$ ipython --no-banner

In [1]: import numpy as np

In [2]: np.set_printoptions(suppress=True, linewidth=160)

In [3]: tidy = lambda a: np.round(a, 2) + 0

In [4]: data = np.load("m.npy")

In [5]: print(data)
[[ 1.38 -1.61 -0.83]
 [ 1.08  2.27 -0.03]
 [ 2.77  0.74 -0.49]
 [-1.58  2.58 -3.77]]

In [6]: Y = np.array([[-1, -3, -3], [2, 3, 0], [1, -2, -1]])

In [7]: print(tidy(np.einsum("ik,kj->ij", data, Y)))
[[-5.43 -7.31 -3.31]
 [ 3.43  3.63 -3.21]
 [-1.78 -5.11 -7.82]
 [ 2.97 20.02  8.51]]

In [8]: print(tidy(np.einsum("ik,kj->ji", data, Y)))
[[-5.43  3.43 -1.78  2.97]
 [-7.31  3.63 -5.11 20.02]
 [-3.31 -3.21 -7.82  8.51]]

In [9]: print(np.vstack([data, Y.T]).shape)
(7, 3)

In [10]: print(tidy(np.einsum("ij,ij->i", data, data)))
[ 5.19  6.32  8.46 23.37]

In [11]: vec = np.array([-2, 0, -1])

In [12]: print(np.linalg.norm(data @ vec) <= np.linalg.norm(data, 2) * np.linalg.norm(vec) + 1e-9)
True

In [13]: print(tidy(data @ vec))
[-1.93 -2.13 -5.05  6.93]

In [14]: Y = np.c_[data[:, :2] @ np.array([[2, -2], [2, 1]]), np.array([-8, 8, -9, 2])]

In [15]: print(tidy(Y))
[[-0.46 -4.37 -8.  ]
 [ 6.7   0.11  8.  ]
 [ 7.02 -4.8  -9.  ]
 [ 2.    5.74  2.  ]]

In [16]: print(tidy(np.linalg.norm(np.linalg.qr(data)[0].T @ Y, axis=0) ** 2 / ((Y ** 2).sum(axis=0) + 1e-12)))
[1.   1.   0.86]

In [17]: Uu, s, Vh = np.linalg.svd(Y, full_matrices=False)

In [18]: print(tidy(Uu.T @ Y @ Vh.T))
[[16.08  0.    0.  ]
 [ 0.   10.08  0.  ]
 [ 0.    0.    5.14]]

In [19]: print(tidy(np.abs(Vh[0])))
[0.06 0.45 0.89]

In [20]: print(tidy(s))
[16.08 10.08  5.14]

In [21]: print(tidy(Vh @ Vh.T))
[[1. 0. 0.]
 [0. 1. 0.]
 [0. 0. 1.]]

In [22]: print(tidy(Uu.T @ Uu))
[[1. 0. 0.]
 [0. 1. 0.]
 [0. 0. 1.]]

In [23]: print(tidy(np.sqrt((s ** 2).sum())), tidy(np.linalg.norm(Y)))
19.66 19.66

In [24]: vec = np.array([-1, 2, -3])

In [25]: rhs = data @ vec

In [26]: print(tidy(np.linalg.lstsq(data, rhs)[0]))
[-1.  2. -3.]

In [27]: print(tidy(np.linalg.solve(data.T @ data, data.T @ rhs)))
[-1.  2. -3.]

In [28]: try:
    ...:     np.linalg.solve(data, rhs)
    ...: except np.linalg.LinAlgError as e:
    ...:     print(e)
    ...: 
Last 2 dimensions of the array must be square

In [29]: rng = np.random.default_rng(55614)

In [30]: rhs = rhs + 0.3 * rng.normal(size=4)

In [31]: print(tidy(rhs))
[-2.08  3.81 -0.22 18.62]

In [32]: b, *_ = np.linalg.lstsq(data, rhs)

In [33]: print(tidy(b))
[-1.1   2.06 -3.07]

In [34]: print(tidy(np.linalg.norm(rhs - data @ b)))
0.37

In [35]: print(b.round())
[-1.  2. -3.]

In [36]: F = np.load("arr.npy")

In [37]: print(F)
[[7 9 1 2]
 [2 7 9 1]
 [1 2 7 9]
 [9 1 2 7]]

In [38]: idx = rng.permutation(4)

In [39]: print(idx)
[0 1 2 3]

In [40]: Y = F[idx][:, idx]

In [41]: print(np.diag(Y))
[7 7 7 7]

In [42]: print(Y)
[[7 9 1 2]
 [2 7 9 1]
 [1 2 7 9]
 [9 1 2 7]]

In [43]: u = np.array([1, -1, 0, 2])

In [44]: Y = F + np.outer(u, np.eye(4)[3])

In [45]: print(np.linalg.matrix_rank(Y - F))
1

In [46]: print(tidy(np.linalg.det(Y) / np.linalg.det(F)), tidy(1 + np.linalg.solve(F, u)[3]))
1.09 1.09

In [47]: print((F + F.T) / 2)
[[7.  5.5 1.  5.5]
 [5.5 7.  5.5 1. ]
 [1.  5.5 7.  5.5]
 [5.5 1.  5.5 7. ]]

In [48]: print((F - F.T) / 2)
[[ 0.   3.5  0.  -3.5]
 [-3.5  0.   3.5  0. ]
 [ 0.  -3.5  0.   3.5]
 [ 3.5  0.  -3.5  0. ]]

In [49]: print(np.trace(F))
28

In [50]: print(np.allclose(F @ F.T, F.T @ F))
True

In [51]: assert F == F.T
---------------------------------------------------------------------------
ValueError                                Traceback (most recent call last)
Cell In[51], line 1
----> 1 assert F == F.T

ValueError: The truth value of an array with more than one element is ambiguous. Use a.any() or a.all()

In [52]: print(np.linalg.matrix_power(F, 2))
[[ 86 130  99  46]
 [ 46  86 130  99]
 [ 99  46  86 130]
 [130  99  46  86]]

In [53]: np.linalg.determinant(F)
---------------------------------------------------------------------------
AttributeError                            Traceback (most recent call last)
Cell In[53], line 1
----> 1 np.linalg.determinant(F)

AttributeError: module 'numpy.linalg' has no attribute 'determinant'

In [54]: E = np.load("data.npy")

In [55]: print(E)
[[-1  0  0  0]
 [-2 -1  0  0]
 [ 1  0  0  0]
 [ 0  0  0  0]]

In [56]: def softmax(z):
    ...:     e = np.exp(z - z.max(axis=-1, keepdims=True))
    ...:     return e / e.sum(axis=-1, keepdims=True)
    ...: 

In [57]: print(tidy(softmax(E[0])))
[0.11 0.3  0.3  0.3 ]

In [58]: print(softmax(E).sum(axis=1))
[1. 1. 1. 1.]

In [59]: S = E @ E.T / np.sqrt(4)

In [60]: print(tidy(softmax(S + np.triu(np.full(S.shape, -np.inf), 1))))
[[1.   0.   0.   0.  ]
 [0.18 0.82 0.   0.  ]
 [0.23 0.14 0.63 0.  ]
 [0.25 0.25 0.25 0.25]]

In [61]: print(tidy(softmax(S)[0] @ E))
[-1.08 -0.46  0.    0.  ]

In [62]: print(tidy(softmax(S)))
[[0.28 0.46 0.1  0.17]
 [0.17 0.75 0.02 0.06]
 [0.17 0.1  0.46 0.28]
 [0.25 0.25 0.25 0.25]]

In [63]: print(np.linalg.matrix_rank(E))
2

In [64]: print(E.sum(axis=1))
[-1 -3  1  0]

In [65]: print(E - E[0])
[[ 0  0  0  0]
 [-1 -1  0  0]
 [ 2  0  0  0]
 [ 1  0  0  0]]

In [66]: print(np.abs(E).max())
2

In [67]: np.linalg.rank(E)
---------------------------------------------------------------------------
AttributeError                            Traceback (most recent call last)
Cell In[67], line 1
----> 1 np.linalg.rank(E)

AttributeError: module 'numpy.linalg' has no attribute 'rank'

In [68]: print(tidy(np.linalg.svd(E, compute_uv=False)))
[2.59 0.55 0.   0.  ]

In [69]: print(E.mean(axis=0))
[-0.5  -0.25  0.    0.  ]

In [70]: E[:, 4]
---------------------------------------------------------------------------
IndexError                                Traceback (most recent call last)
Cell In[70], line 1
----> 1 E[:, 4]

IndexError: index 4 is out of bounds for axis 1 with size 4

In [71]: print(np.unravel_index(np.abs(E).argmax(), E.shape))
(np.int64(1), np.int64(0))

In [72]: print(E.shape)
(4, 4)

In [73]: print(E.sum(axis=0))
[-2 -1  0  0]

In [74]: print(np.count_nonzero(E))
4
